$ python -q
>>> import numpy as np
>>> from numpy import linalg as LA
>>> np.set_printoptions(precision=2, suppress=True, linewidth=200)
>>> tidy = lambda a: np.round(a, 2) + 0
>>> E = np.load("layer3.npy")
>>> E
array([[-0.77,  1.77,  1.  ],
       [-1.13,  2.13,  1.  ],
       [-1.04,  2.04,  1.  ],
       [-0.47,  1.47,  1.  ],
       [-1.24,  2.24,  1.  ],
       [-0.98,  1.98,  1.  ],
       [-0.66,  1.66,  1.  ],
       [-0.4 ,  1.4 ,  1.  ],
       [ 0.24,  0.76,  1.  ],
       [-1.41,  2.41,  1.  ],
       [-0.08,  1.08,  1.  ],
       [-1.85,  2.85,  1.  ],
       [-1.38,  2.38,  1.  ],
       [-1.16,  2.16,  1.  ],
       [-2.07,  3.07,  1.  ]])
>>> [round(float(x), 2) for x in LA.svd(E, compute_uv=False)[:3]]
[9.73, 1.61, 0.0]
>>> LA.cond(E) > 100
np.True_
>>> U, sv, VT = LA.svd(E)
>>> tidy(sv)
array([9.73, 1.61, 0.  ])
>>> np.argmax(sv[:-1] / (sv[1:] + 1e-6)) + 1
np.int64(2)
>>> other = U[:, :2] @ np.diag(sv[:2]) @ VT[:2]
>>> LA.matrix_rank(E, rtol=0.05)
np.int64(2)
>>> tidy(LA.norm(E - other) / LA.norm(E))
np.float64(0.0)
>>> U, sv, VT = LA.svd(E)
>>> evecs = VT[:(sv > 1e-8).sum()]
>>> rng = np.random.default_rng(64)
>>> x0 = E[9] + -1 * E[11] + rng.integers(2) * np.eye(3)[1]
>>> tidy(x0)
array([0.44, 0.56, 0.  ])
>>> LA.matrix_rank(np.vstack([E, x0]))
np.int64(3)
>>> tidy(LA.norm(x0 - evecs.T @ evecs @ x0))
np.float64(0.58)
>>> tidy(np.diag(evecs.T @ evecs))
array([0.67, 0.67, 0.67])
